$ python -q
>>> import numpy as np
>>> np.set_printoptions(precision=3, suppress=True, linewidth=160, floatmode="fixed")
>>> def rd(a):
...     return np.round(a, 3) + 0
... 
>>> m1 = np.loadtxt("mat.csv", delimiter=",")
>>> m1
array([[ 13.169,  -1.767,  16.451,  18.255],
       [ -0.607,  -9.153,  -1.239, -27.757],
       [-19.168, -25.095,   0.887, -10.926],
       [ -1.710, -15.320,  -5.505,   2.013],
       [ 18.031,  -3.178,   9.725,  -4.796],
       [  9.711, -17.850,  -5.877,  -9.332],
       [ -2.326,  15.632,  -7.249,  15.330],
       [ 23.262,   5.673,   3.055,  -3.685],
       [ 10.740, -14.817,  13.061,  10.156],
       [ 15.560, -11.008,   2.041,  15.364],
       [ -1.380,  10.889,  -8.284,  14.068],
       [ -0.243,  32.524, -11.084,  -9.185],
       [ 11.879,  19.736,   8.258,  -8.893],
       [-30.622,  -6.106,  -1.558,   1.683],
       [ -2.119,  -0.108, -44.265,   8.799],
       [ 27.550,  11.348,  -2.691, -10.200],
       [ -5.593,   8.580,  -8.843,  -5.784],
       [  1.800,   0.935,  -2.870,  26.673],
       [  3.879,   9.841,  -8.719,  13.879]])
>>> M2 = np.c_[m1[:, :1] @ np.array([[-1]]), np.array([3, 0, 5, 3, -9, -3, 6, -2, 9, -8, 3, 9, 0, 1, 2, -5, -2, 5, -6])]
>>> M2
array([[-13.169,   3.000],
       [  0.607,   0.000],
       [ 19.168,   5.000],
       [  1.710,   3.000],
       [-18.031,  -9.000],
       [ -9.711,  -3.000],
       [  2.326,   6.000],
       [-23.262,  -2.000],
       [-10.740,   9.000],
       [-15.560,  -8.000],
       [  1.380,   3.000],
       [  0.243,   9.000],
       [-11.879,   0.000],
       [ 30.622,   1.000],
       [  2.119,   2.000],
       [-27.550,  -5.000],
       [  5.593,  -2.000],
       [ -1.800,   5.000],
       [ -3.879,  -6.000]])
>>> np.linalg.matrix_rank(np.c_[m1, M2])
np.int64(5)
>>> np.linalg.matrix_rank(M2)
np.int64(2)
>>> rd(np.linalg.norm(np.linalg.qr(m1)[0].T @ M2, axis=0) ** 2 / ((M2 ** 2).sum(axis=0) + 1e-12))
array([1.000, 0.213])
>>> rd(np.linalg.norm(M2 - m1 @ np.linalg.lstsq(m1, M2)[0], axis=0))
array([ 0.000, 19.897])
>>> np.unravel_index(np.abs(M2).argmax(), M2.shape)
(np.int64(13), np.int64(0))
>>> np.abs(M2).max()
np.float64(30.622)
>>> rd(np.linalg.norm(M2))
np.float64(65.302)
>>> rd(np.linalg.svd(M2, compute_uv=False))
array([61.995, 20.520])
>>> M2.shape
(19, 2)
>>> np.count_nonzero(M2)
np.int64(36)
>>> rd(M2.sum(axis=0))
array([-71.813,  11.000])
>>> np.linalg.matrix_rank(M2)
np.int64(2)
>>> proj = m1 @ np.linalg.solve(m1.T @ m1, m1.T)
>>> rd(np.linalg.eigvalsh(proj))
array([0.000, 0.000, 0.000, 0.000, 0.000, 0.000, 0.000, 0.000, 0.000, 0.000, 0.000, 0.000, 0.000, 0.000, 0.000, 1.000, 1.000, 1.000, 1.000])
>>> np.linalg.matrix_rank(np.eye(19) - proj)
np.int64(15)
>>> np.allclose(proj @ proj, proj)
True
>>> z = m1[:, 3] > np.median(m1[:, 3])
>>> f = m1[z].mean(axis=0) - m1[~z].mean(axis=0)
>>> z.astype(int)
array([1, 0, 0, 1, 0, 0, 1, 0, 1, 1, 1, 0, 0, 0, 1, 0, 0, 1, 1])
>>> np.argsort(-np.abs(f).round(6), kind="stable")
array([3, 2, 1, 0])
>>> (((m1 - m1.mean(axis=0)) @ f > 0) == z).mean()
np.float64(1.0)
